$ ipython --no-banner

In [1]: import numpy as np

In [2]: np.set_printoptions(precision=4, suppress=True, linewidth=140)

In [3]: A = np.loadtxt("mat.csv", delimiter=",")

In [4]: print(A)
[[-2. -3.  0.  0.]
 [ 0. -3.  0.  0.]
 [ 0.  0.  0.  3.]
 [ 0.  0.  3.  1.]]

In [5]: print(np.round(np.linalg.norm(A) ** 2 / np.linalg.norm(A, 2) ** 2, 4))
2.0277

In [6]: print(A[2] @ A[3])
3.0

In [7]: print(np.round(np.linalg.norm(A, "nuc"), 4))
11.9137

In [8]: print(np.sort(np.linalg.eigvals(A).real))
[-3.     -2.5414 -2.      3.5414]

In [9]: print(A @ A)
[[ 4. 15.  0.  0.]
 [ 0.  9.  0.  0.]
 [ 0.  0.  9.  3.]
 [ 0.  0.  3. 10.]]

In [10]: print((np.linalg.matrix_power((A != 0) + (A.T != 0) + np.eye(4), 4) > 0).astype(int))
[[1 1 0 0]
 [1 1 0 0]
 [0 0 1 1]
 [0 0 1 1]]

In [11]: print(np.linalg.matrix_power(A, 4))
[[ 16. 195.   0.   0.]
 [  0.  81.   0.   0.]
 [  0.   0.  90.  57.]
 [  0.   0.  57. 109.]]

In [12]: print(np.allclose(A, A.T))
False

In [13]: print(A @ A)
[[ 4. 15.  0.  0.]
 [ 0.  9.  0.  0.]
 [ 0.  0.  9.  3.]
 [ 0.  0.  3. 10.]]

In [14]: print(np.sort(np.abs(np.linalg.eigvals(A))))
[2.     2.5414 3.     3.5414]

In [15]: f = np.array([-6, -7, 5, 6])

In [16]: K = 5 * np.eye(4) + np.outer(f, f)

In [17]: print(K)
[[ 41.  42. -30. -36.]
 [ 42.  54. -35. -42.]
 [-30. -35.  30.  30.]
 [-36. -42.  30.  41.]]

In [18]: low = np.linalg.cholesky(K)

In [19]: print(low @ low.T)
[[ 41.  42. -30. -36.]
 [ 42.  54. -35. -42.]
 [-30. -35.  30.  30.]
 [-36. -42.  30.  41.]]

In [20]: print(np.round(np.prod(np.diag(low)) ** 2, 4), np.round(np.linalg.det(K), 4))
18875.0 18875.0

In [21]: print(np.linalg.eigvalsh(K).min() > 0)
True

In [22]: vec = np.array([5, -5, -3, 2])

In [23]: rhs = K @ vec

In [24]: print(rhs)
[ 13. -39.  -5.  22.]

In [25]: print(np.linalg.solve(K, rhs))
[ 5. -5. -3.  2.]

In [26]: print(np.round(np.linalg.solve(K, K[:, 1]), 4) + 0)
[0. 1. 0. 0.]

In [27]: vals, evecs = np.linalg.eig(K)

In [28]: print(np.round(np.prod(vals), 4))
18875.0

In [29]: vals, evecs = np.linalg.eigh(K)

In [30]: print(np.abs(evecs[:, -1]).round(6).argmax())
1

In [31]: print(evecs @ np.diag(vals) @ evecs.T)
[[ 41.  42. -30. -36.]
 [ 42.  54. -35. -42.]
 [-30. -35.  30.  30.]
 [-36. -42.  30.  41.]]

In [32]: print(round(float(vals.sum()), 4), np.trace(K))
166.0 166.0

In [33]: print(np.linalg.svd(K, compute_uv=False))
[151.   5.   5.   5.]

In [34]: print(np.round(evecs.T @ K @ evecs, 4) + 0)
[[  5.   0.   0.   0.]
 [  0.   5.   0.   0.]
 [  0.   0.   5.   0.]
 [  0.   0.   0. 151.]]

In [35]: print(np.linalg.eigvalsh(K @ K))
[   25.    25.    25. 22801.]

In [36]: print(np.linalg.eigvalsh(K + -3 * np.eye(4)))
[  2.   2.   2. 148.]

In [37]: print(np.unique(vals.round(6) + 0, return_counts=True)[1])
[3 1]

In [38]: print(np.round(evecs.T @ evecs, 4) + 0)
[[1. 0. 0. 0.]
 [0. 1. 0. 0.]
 [0. 0. 1. 0.]
 [0. 0. 0. 1.]]

In [39]: print(np.abs(evecs[:, -1]))
[0.4966 0.5793 0.4138 0.4966]

In [40]: f = np.array([-2, 2, -3])

In [41]: rng = np.random.default_rng(55244)

In [42]: feats = np.outer(rng.normal(size=15), f) + 0.02 * rng.normal(size=(15, 3))

In [43]: print(feats)
[[-3.4876  3.5126 -5.2182]
 [ 1.7467 -1.7529  2.6477]
 [-0.8073  0.8048 -1.2518]
 [ 0.0951 -0.0621  0.1131]
 [ 2.1064 -2.1122  3.1024]
 [-0.9517  0.9684 -1.4888]
 [-4.5562  4.568  -6.8819]
 [ 0.9295 -0.8948  1.4205]
 [ 2.3548 -2.3106  3.4812]
 [ 4.2862 -4.2847  6.3642]
 [-4.4631  4.4384 -6.6823]
 [-0.2894  0.2393 -0.394 ]
 [ 2.5152 -2.5275  3.7869]
 [ 0.3795 -0.4039  0.5487]
 [ 0.2715 -0.2871  0.4255]]

In [44]: labels = feats[:, 2] > np.median(feats[:, 2])

In [45]: f = feats[labels].mean(axis=0) - feats[~labels].mean(axis=0)

In [46]: print(np.round((((feats - feats.mean(axis=0)) @ f > 0) == labels).mean(), 4))
0.8667

In [47]: left, sv, Vh = np.linalg.svd(K)

In [48]: print(sv)
[151.   5.   5.   5.]

In [49]: M2 = left[:, :1] @ np.diag(sv[:1]) @ Vh[:1]

In [50]: print(round(np.linalg.norm(K - M2) / np.linalg.norm(K), 4))
0.0573

In [51]: print(np.round(np.linalg.norm(K - M2, 2), 4), sv[1])
5.0 5.0

In [52]: print(M2)
[[ 37.2329  43.4384 -31.0274 -37.2329]
 [ 43.4384  50.6781 -36.1986 -43.4384]
 [-31.0274 -36.1986  25.8562  31.0274]
 [-37.2329 -43.4384  31.0274  37.2329]]

In [53]: print(np.linalg.matrix_rank(M2))
1

In [54]: print(np.argsort(-np.linalg.norm(feats, axis=0).round(6), kind="stable")[:3])
[2 0 1]

In [55]: print(np.abs(np.linalg.svd(feats)[2][-1]))
[0.7793 0.6172 0.1084]

In [56]: print([round(float(x), 4) for x in np.linalg.svd(feats, compute_uv=False)[:3]])
[19.8947, 0.0964, 0.0679]

In [57]: print(round(float(np.linalg.norm(feats, 2) / np.linalg.norm(feats)), 4))
1.0

In [58]: M2 = feats / np.sqrt((feats ** 2).mean(axis=1, keepdims=True))

In [59]: print(np.linalg.norm(M2, axis=1))
[1.7321 1.7321 1.7321 1.7321 1.7321 1.7321 1.7321 1.7321 1.7321 1.7321 1.7321 1.7321 1.7321 1.7321 1.7321]

In [60]: print(np.linalg.matrix_rank(feats - feats.mean(axis=1, keepdims=True)))
2

In [61]: print(M2[9])
[ 0.8448 -0.8445  1.2543]

In [62]: J = np.array([[-1.0, 0.0, 0.0, 0.0],
    ...:     [0.0, -1.0, -2.0, -2.0],
    ...:     [0.0, -2.0, -1.0, -2.0],
    ...:     [0.0, -2.0, -2.0, -1.0]])

In [63]: print(J)
[[-1.  0.  0.  0.]
 [ 0. -1. -2. -2.]
 [ 0. -2. -1. -2.]
 [ 0. -2. -2. -1.]]

In [64]: # equal to its transpose

In [65]: print(np.kron(np.eye(2, dtype=int), J))
[[-1.  0.  0.  0. -0.  0.  0.  0.]
 [ 0. -1. -2. -2.  0. -0. -0. -0.]
 [ 0. -2. -1. -2.  0. -0. -0. -0.]
 [ 0. -2. -2. -1.  0. -0. -0. -0.]
 [-0.  0.  0.  0. -1.  0.  0.  0.]
 [ 0. -0. -0. -0.  0. -1. -2. -2.]
 [ 0. -0. -0. -0.  0. -2. -1. -2.]
 [ 0. -0. -0. -0.  0. -2. -2. -1.]]

In [66]: print(round(float(np.linalg.det(J.T)), 4))
5.0

In [67]: mat = np.load("block11.npy")

In [68]: print(mat)
[[ 0  0  0 -1]
 [-2  3  0  0]
 [ 0  0 -1  0]
 [-1 -3  0 -2]]

In [69]: # 2 blocks once reordered

In [70]: print(round(float(np.linalg.eigvals(mat).sum().real), 4))
0.0

In [71]: print(np.einsum("ij,ji->", mat, mat))
16

In [72]: print(np.linalg.eigvals(mat))
[ 2.3489  1.3959 -2.7448 -1.    ]

In [73]: labels = rng.permutation(4)

In [74]: print(labels)
[1 0 3 2]

In [75]: M2 = mat[labels][:, labels]

In [76]: print(np.trace(M2))
0

In [77]: print(M2)
[[ 3 -2  0  0]
 [ 0  0 -1  0]
 [-3 -1 -2  0]
 [ 0  0  0 -1]]

In [78]: vals, evecs = np.linalg.eig(M2)

In [79]: print(np.round(M2 @ evecs[:, 0] - vals[0] * evecs[:, 0], 4) + 0)
[0. 0. 0. 0.]

In [80]: print(np.sort(np.linalg.eigvals(M2 @ M2)))
[1.     1.9486 5.5173 7.5341]

In [81]: print(np.sort(np.linalg.eigvals(np.linalg.inv(M2))))
[-1.     -0.3643  0.4257  0.7164]

In [82]: print(vals)
[-2.7448  2.3489  1.3959 -1.    ]

In [83]: W2 = np.sign(np.array([[-2, 2, 2, 3], [-3, 3, 3, 0], [1, -1, -3, -3], [0, 1, 1, 2]]))

In [84]: M2 = (np.tril(W2, -1) + np.eye(4)) @ (np.triu(W2, 1) + np.eye(4))

In [85]: vals = np.array([5, 1, 1, 1])

In [86]: arr = np.rint(M2 * vals @ np.linalg.inv(M2)) + 0

In [87]: print(arr)
[[ 5.  4.  4. -4.]
 [-4. -3. -4.  4.]
 [ 4.  4.  5. -4.]
 [ 0.  0.  0.  1.]]

In [88]: hat = np.triu(np.array([[-3, -1, 3, 2], [-2, -2, -2, 3], [2, -1, 3, 0], [1, -2, -1, 3]]), 1) + np.eye(4)

In [89]: M2 = hat @ arr @ np.linalg.inv(hat)

In [90]: print(M2)
[[  21.   40.   40. -180.]
 [ -12.  -23.  -24.  108.]
 [   4.    8.    9.  -36.]
 [   0.    0.    0.    1.]]

In [91]: print(round(float(np.linalg.det(M2)), 4))
5.0

In [92]: f = np.array([-1, -2, -1, -2])

In [93]: M2 = arr + np.outer(f, np.eye(4)[2])

In [94]: print(round(np.linalg.det(M2) / np.linalg.det(arr), 4), np.round(1 + np.linalg.solve(arr, f)[2], 4))
1.6 1.6

In [95]: print(M2)
[[ 5.  4.  3. -4.]
 [-4. -3. -6.  4.]
 [ 4.  4.  4. -4.]
 [ 0.  0. -2.  1.]]

In [96]: print(np.linalg.matrix_rank(M2 - arr))
1

In [97]: print(np.allclose(M2, M2.T))
False

In [98]: print(M2 @ M2)
[[ 21.  20.  11. -20.]
 [-32. -31. -26.  32.]
 [ 20.  20.  12. -20.]
 [ -8.  -8. -10.   9.]]

In [99]: print(np.allclose(M2 @ M2.T, M2.T @ M2))
False

In [100]: print((M2 + M2.T) / 2)
[[ 5.   0.   3.5 -2. ]
 [ 0.  -3.  -1.   2. ]
 [ 3.5 -1.   4.  -3. ]
 [-2.   2.  -3.   1. ]]

In [101]: O, evecs = np.linalg.qr(arr[:, :2])[0], np.linalg.qr(arr[:, 2:])[0]

In [102]: sv = np.linalg.svd(O.T @ evecs, compute_uv=False)

In [103]: print(round(float(np.linalg.norm(O @ O.T - evecs @ evecs.T, 2)), 4))
0.8042

In [104]: print(np.degrees(np.arccos(sv.clip(0, 1))))
[ 6.5879 53.5305]

In [105]: labels = rng.permutation(4)

In [106]: M2 = arr[:, labels] * rng.choice([-1, 1], 4)

In [107]: print(M2)
[[ 4.  4.  4.  5.]
 [-3. -4. -4. -4.]
 [ 4.  4.  5.  4.]
 [ 0. -1.  0.  0.]]

In [108]: left, _, Vh = np.linalg.svd(arr.T @ M2)

In [109]: print(labels)
[1 3 2 0]

In [110]: data = np.eye(3, dtype=int)[rng.permutation(3)] * np.array([3, 1, 5])

In [111]: print(data)
[[0 1 0]
 [0 0 5]
 [3 0 0]]

In [112]: labels = rng.permutation(3)

In [113]: print(labels)
[0 2 1]

In [114]: M2 = data[labels][:, labels]

In [115]: print(round(np.linalg.det(M2), 4), round(np.linalg.det(data[labels]), 4))
15.0 -15.0

In [116]: print(np.trace(M2))
0

In [117]: print(M2)
[[0 0 1]
 [3 0 0]
 [0 5 0]]

In [118]: M2 = np.array([[5, 0], [-7, -3]])

In [119]: W2 = np.kron(M2, data)

In [120]: print(W2.shape)
(6, 6)

In [121]: print(W2)
[[  0   5   0   0   0   0]
 [  0   0  25   0   0   0]
 [ 15   0   0   0   0   0]
 [  0  -7   0   0  -3   0]
 [  0   0 -35   0   0 -15]
 [-21   0   0  -9   0   0]]

In [122]: vec = np.array([-6, 6, -3])

In [123]: rhs = data @ vec

In [124]: beta, lr = np.zeros(3), 1 / np.linalg.norm(data, 2) ** 2

In [125]: for i in range(200):
     ...:     beta -= lr * data.T @ (data @ beta - rhs)
     ...:     if i % 50 == 0: print(i, round(np.linalg.norm(data @ beta - rhs), 4))
     ...: 
0 12.8798
50 0.7481
100 0.0972
150 0.0126

In [126]: print(round(np.linalg.cond(data), 4))
5.0

In [127]: print(beta)
[-6.      5.9983 -3.    ]

In [128]: E = np.array([[0, 0, 3], [2, -1, 0], [-3, 0, -3], [0, 0, 0]])

In [129]: hat = E @ np.linalg.solve(E.T @ E, E.T)

In [130]: print(np.allclose(hat @ hat, hat))
True

In [131]: print(np.round((np.eye(4) - hat) @ E, 4) + 0)
[[0. 0. 0.]
 [0. 0. 0.]
 [0. 0. 0.]
 [0. 0. 0.]]

In [132]: print(np.linalg.eigvalsh(hat))
[0. 1. 1. 1.]

In [133]: print(np.diag(hat))
[1. 1. 1. 0.]

In [134]: vec = np.array([1, 3, 3])

In [135]: rhs = E @ vec

In [136]: print(np.linalg.lstsq(E, rhs)[0])
[1. 3. 3.]

In [137]: print(np.round(np.linalg.pinv(E) @ E, 4) + 0)
[[1. 0. 0.]
 [0. 1. 0.]
 [0. 0. 1.]]

In [138]: rhs = rhs + 0.05 * rng.normal(size=4)

In [139]: print(rhs)
[  8.996   -1.0238 -11.9769  -0.0386]

In [140]: beta, *_ = np.linalg.lstsq(E, rhs)

In [141]: print(round(np.linalg.norm(rhs - E @ beta), 4))
0.0386

In [142]: print(np.round(E.T @ (rhs - E @ beta), 4) + 0)
[0. 0. 0.]

In [143]: print(beta)
[0.9936 3.0111 2.9987]

In [144]: print(beta.round())
[1. 3. 3.]

In [145]: O, Rm = np.linalg.qr(E)

In [146]: print(np.round(O @ Rm, 4) + 0)
[[ 0.  0.  3.]
 [ 2. -1.  0.]
 [-3.  0. -3.]
 [ 0.  0.  0.]]

In [147]: print(np.abs(np.diag(Rm)))
[3.6056 0.8321 3.    ]

In [148]: print(O.round(4) + 0)
[[ 0.      0.      1.    ]
 [-0.5547 -0.8321  0.    ]
 [ 0.8321 -0.5547  0.    ]
 [ 0.      0.      0.    ]]

In [149]: print(np.allclose(Rm.T @ Rm, E.T @ E))
True

In [150]: print(Rm)
[[-3.6056  0.5547 -2.4962]
 [ 0.      0.8321  1.6641]
 [ 0.      0.      3.    ]]

In [151]: print(O.shape, Rm.shape)
(4, 3) (3, 3)

In [152]: print(np.allclose(Rm, Rm.T))
False

In [153]: print(round(np.linalg.det(Rm), 4))
-9.0

In [154]: print(np.allclose(Rm @ Rm.T, Rm.T @ Rm))
False

In [155]: print(Rm @ Rm)
[[13.     -1.5385  2.4346]
 [ 0.      0.6923  6.3769]
 [ 0.      0.      9.    ]]

In [156]: print(np.linalg.matrix_power(Rm, 2))
[[13.     -1.5385  2.4346]
 [ 0.      0.6923  6.3769]
 [ 0.      0.      9.    ]]

In [157]: print((Rm - Rm.T) / 2)
[[ 0.      0.2774 -1.2481]
 [-0.2774  0.      0.8321]
 [ 1.2481 -0.8321  0.    ]]

In [158]: M2 = np.array([[-9, -5, -7], [4, -9, -3], [-5, 5, 5]])

In [159]: print(M2.T @ E.T)
[[-15 -22  42   0]
 [ 15  -1   0   0]
 [ 15 -11   6   0]]

In [160]: print(np.einsum("ik,kj->ij", E, M2))
[[-15  15  15]
 [-22  -1 -11]
 [ 42   0   6]
 [  0   0   0]]
